>>> import numpy as np
>>> import numpy.linalg as la
>>> np.set_printoptions(suppress=True, linewidth=100)
>>> rnd = lambda a: np.round(a, 2) + 0
>>> M = np.load("mat.npy")
>>> M
array([[-5, -8,  7,  8,  6],
       [ 0, -1, -7,  9,  2],
       [ 0,  0,  0, -1, -9],
       [ 0,  0,  0,  1, -3],
       [ 0,  0,  0,  0, -7]])
>>> out = np.array([[-3, 2, -3], [-2, 2, 1]])
>>> Z = np.kron(out, M)
>>> la.matrix_rank(Z)
np.int64(8)
>>> rnd(la.norm(M, 2) / la.norm(M))
np.float64(0.76)
>>> [round(float(x), 2) for x in la.svd(M, compute_uv=False)[:3]]
[17.18, 10.95, 9.92]
>>> r0 = np.array([0, -2])
>>> np.convolve(M[3], r0)
array([ 0,  0,  0,  0, -2,  6])
>>> np.cross(M[3, :3], M[0, :3])
array([0, 0, 0])
>>> hat = np.triu(np.array([[-2, 5, -4, -4, -5],
...     [-4, 5, 4, -3, -5],
...     [-2, -4, -1, 0, 0],
...     [0, 3, 3, 3, -3],
...     [-1, -1, 2, 2, 5]]), 1) + np.eye(5)
>>> out = hat @ M @ la.inv(hat)
>>> np.trace(out), np.trace(M)
(np.float64(-12.0), np.int64(-12))
>>> out
array([[ -5.,  12., -96.,  69., 341.],
       [  0.,  -1.,  -3.,  -1.,   2.],
       [  0.,   0.,   0.,  -1., -12.],
       [  0.,   0.,   0.,   1.,  21.],
       [  0.,   0.,   0.,   0.,  -7.]])
>>> np.poly(out)
array([  1.,  12.,  34., -12., -35.,   0.])
>>> la.matrix_rank(out)
np.int64(4)
>>> m1 = np.array([[0, 2, 1, 3, 0], [0, 3, 3, 0, 1], [0, 3, 3, 3, 3]])
>>> m1[-1] = m1[0] + 4 * m1[1]
>>> m1
array([[ 0,  2,  1,  3,  0],
       [ 0,  3,  3,  0,  1],
       [ 0, 14, 13,  3,  4]])
>>> Uu, sv, Vt = la.svd(m1)
>>> np.argmax(sv[:-1] / (sv[1:] + 1e-6)) + 1
np.int64(2)
>>> out = Uu[:, :2] @ np.diag(sv[:2]) @ Vt[:2]
>>> la.matrix_rank(out)
np.int64(2)
>>> rnd(np.abs(m1 - out).max())
np.float64(0.0)
>>> rk = la.matrix_rank(m1)
>>> rk
np.int64(2)
>>> null = la.svd(m1)[2][rk:].T
>>> np.allclose(m1 @ null, 0)
True
>>> rnd(null @ null.T)
array([[ 1.  ,  0.  ,  0.  ,  0.  ,  0.  ],
       [ 0.  ,  0.49, -0.45, -0.18, -0.13],
       [ 0.  , -0.45,  0.51,  0.13, -0.18],
       [ 0.  , -0.18,  0.13,  0.08,  0.15],
       [ 0.  , -0.13, -0.18,  0.15,  0.92]])
>>> null.shape
(5, 3)
>>> [int(la.matrix_rank(m1[:i])) for i in range(1, len(m1) + 1)]
[1, 2, 2]
>>> rnd(la.norm(m1) ** 2 / la.norm(m1, 2) ** 2)
np.float64(1.02)
>>> rnd(la.norm(m1[2] - m1[1]))
np.float64(15.46)
>>> la.norm(m1, axis=1).argmax()
np.int64(2)
>>> rnd(la.norm(m1, 2))
np.float64(20.37)
>>> rnd(la.norm(m1, "nuc"))
np.float64(23.2)
>>> rnd(la.norm(m1[2], 1)), rnd(la.norm(m1[2], np.inf))
(np.float64(34.0), np.float64(14.0))
>>> m1[2] @ m1[1]
np.int64(85)
>>> w1 = np.array([[-3, -2, 2, 0, -2, 2],
...     [-3, -3, 3, 1, -3, -1],
...     [1, 3, 2, -1, -1, 3],
...     [-2, 2, 0, 2, -2, 2],
...     [2, -2, 2, -1, 1, -2]])
>>> coef = np.array([8, 4, 3, 3, 5, 5])
>>> act = np.maximum(m1 @ w1 + coef, 0)
>>> act
array([[ 0,  7, 11, 10,  0, 12],
       [ 4,  2, 20,  2,  0,  9],
       [ 0,  0, 79,  6,  0, 28]])
>>> la.matrix_rank(act)
np.int64(3)
>>> Z = np.array([[-1, 2, -1],
...     [-3, 2, -3],
...     [0, -2, 0],
...     [1, -1, -2],
...     [-2, -3, -3],
...     [2, 2, 0]])
>>> act @ Z
array([[  13,    6,  -41],
       [  10,  -12,  -14],
       [  62, -108,  -12]])
>>> (act @ Z).round(6).argmax(axis=1)
array([0, 0, 0])
>>> mat = np.load("out8.npy")
>>> rnd(mat)
array([[-1.84,  2.32, -0.51],
       [ 1.07, -0.64,  2.73],
       [ 1.73, -1.86,  1.6 ],
       [-1.83,  2.34, -0.42],
       [ 1.  , -1.93, -2.07],
       [ 1.61, -2.4 , -0.81],
       [ 0.97, -0.49,  2.8 ],
       [-1.11,  2.04,  1.9 ],
       [-1.58,  1.53, -2.03],
       [ 1.81, -2.09,  1.16],
       [-1.83,  2.35, -0.37],
       [ 1.57, -1.51,  2.07],
       [ 1.62, -1.61,  1.94],
       [-1.65,  2.41,  0.68],
       [ 0.98, -1.91, -2.09],
       [-1.26,  2.17,  1.64],
       [-1.83,  2.36, -0.32]])
>>> # rows and columns are dependent
>>> Ac = mat - mat.mean(axis=0)
>>> Uu, sv, Vt = la.svd(Ac, full_matrices=False)
>>> rnd(sv)
array([10.25,  6.61,  0.  ])
>>> Uu, sv, Vt = la.svd(mat)
>>> rnd(sv)
array([10.25,  6.92,  0.  ])
>>> np.argmax(sv[:-1] / (sv[1:] + 1e-6)) + 1
np.int64(2)
>>> out = Uu[:, :2] @ np.diag(sv[:2]) @ Vt[:2]
>>> rnd(np.abs(mat - out).max())
np.float64(0.0)
>>> la.matrix_rank(out)
np.int64(2)
>>> rnd(la.norm(mat - out, 2)), rnd(sv[2])
(np.float64(0.0), np.float64(0.0))
>>> rnd(out)
array([[-1.84,  2.32, -0.51],
       [ 1.07, -0.64,  2.73],
       [ 1.73, -1.86,  1.6 ],
       [-1.83,  2.34, -0.42],
       [ 1.  , -1.93, -2.07],
       [ 1.61, -2.4 , -0.81],
       [ 0.97, -0.49,  2.8 ],
       [-1.11,  2.04,  1.9 ],
       [-1.58,  1.53, -2.03],
       [ 1.81, -2.09,  1.16],
       [-1.83,  2.35, -0.37],
       [ 1.57, -1.51,  2.07],
       [ 1.62, -1.61,  1.94],
       [-1.65,  2.41,  0.68],
       [ 0.98, -1.91, -2.09],
       [-1.26,  2.17,  1.64],
       [-1.83,  2.36, -0.32]])
>>> la.matrix_rank(mat, rtol=0.05)
np.int64(2)
>>> rnd(la.norm(mat - out) / la.norm(mat))
np.float64(0.0)
>>> Uu, sv, Vt = la.svd(mat)
>>> evecs = Vt[:(sv > 1e-8).sum()]
>>> rng = np.random.default_rng(92968)
>>> x = mat[6] + 3 * mat[10] + rng.integers(2) * np.eye(3)[2]
>>> rnd(x)
array([-4.52,  6.55,  1.68])
>>> rnd(la.norm(x - evecs.T @ evecs @ x))
np.float64(0.0)
>>> rnd(evecs.T @ evecs)
array([[ 0.38, -0.47,  0.13],
       [-0.47,  0.65,  0.1 ],
       [ 0.13,  0.1 ,  0.97]])
>>> rnd(np.diag(evecs.T @ evecs))
array([0.38, 0.65, 0.97])
>>> Ac = mat - mat.mean(axis=0)
>>> evecs = la.svd(Ac)[2][:2]
>>> out = Ac - Ac @ evecs.T @ evecs
>>> rnd(la.norm(out) / la.norm(Ac))
np.float64(0.0)
>>> rnd((Ac @ evecs.T).std(axis=0))
array([2.49, 1.6 ])
>>> K = np.loadtxt("data.csv", delimiter=",")
>>> K
array([[-4., -4., -2.],
       [ 1.,  2.,  0.],
       [ 0.,  0., -8.]])
>>> out = la.inv(K)
>>> rnd(la.cond(K))
np.float64(12.85)
>>> rnd(la.det(K) * la.det(out))
np.float64(1.0)
>>> rnd(la.inv(out))
array([[-4., -4., -2.],
       [ 1.,  2.,  0.],
       [ 0.,  0., -8.]])
>>> (np.abs(out) > 1e-9).astype(int)
array([[1, 1, 1],
       [1, 1, 1],
       [0, 0, 1]])
>>> th = np.radians(30)
>>> R = np.eye(3)
>>> R[1, 1] = R[2, 2] = np.cos(th)
>>> R[1, 2], R[2, 1] = -np.sin(th), np.sin(th)
>>> rnd(R)
array([[ 1.  ,  0.  ,  0.  ],
       [ 0.  ,  0.87, -0.5 ],
       [ 0.  ,  0.5 ,  0.87]])
>>> out = K @ R.T
>>> np.allclose(la.norm(K, axis=1), la.norm(out, axis=1))
True
>>> rnd(out)
array([[-4.  , -2.46, -3.73],
       [ 1.  ,  1.73,  1.  ],
       [ 0.  ,  4.  , -6.93]])
>>> rnd(la.det(R)), rnd(np.trace(R))
(np.float64(1.0), np.float64(2.73))
>>> r0 = np.array([6, 4, 9])
>>> np.polyval(r0, K[2])
array([  9.,   9., 361.])
>>> np.correlate(K[2], K[1], "full")
array([  0.,   0.,   0., -16.,  -8.])
>>> np.convolve(K[2], r0)
array([  0.,   0., -48., -32., -72.])
>>> np.cross(K[2, :3], K[1, :3])
array([16., -8.,  0.])
>>> np.array([np.convolve(row, r0, "same") for row in K])
array([[-40., -64., -44.],
       [ 16.,  17.,  18.],
       [  0., -48., -32.]])
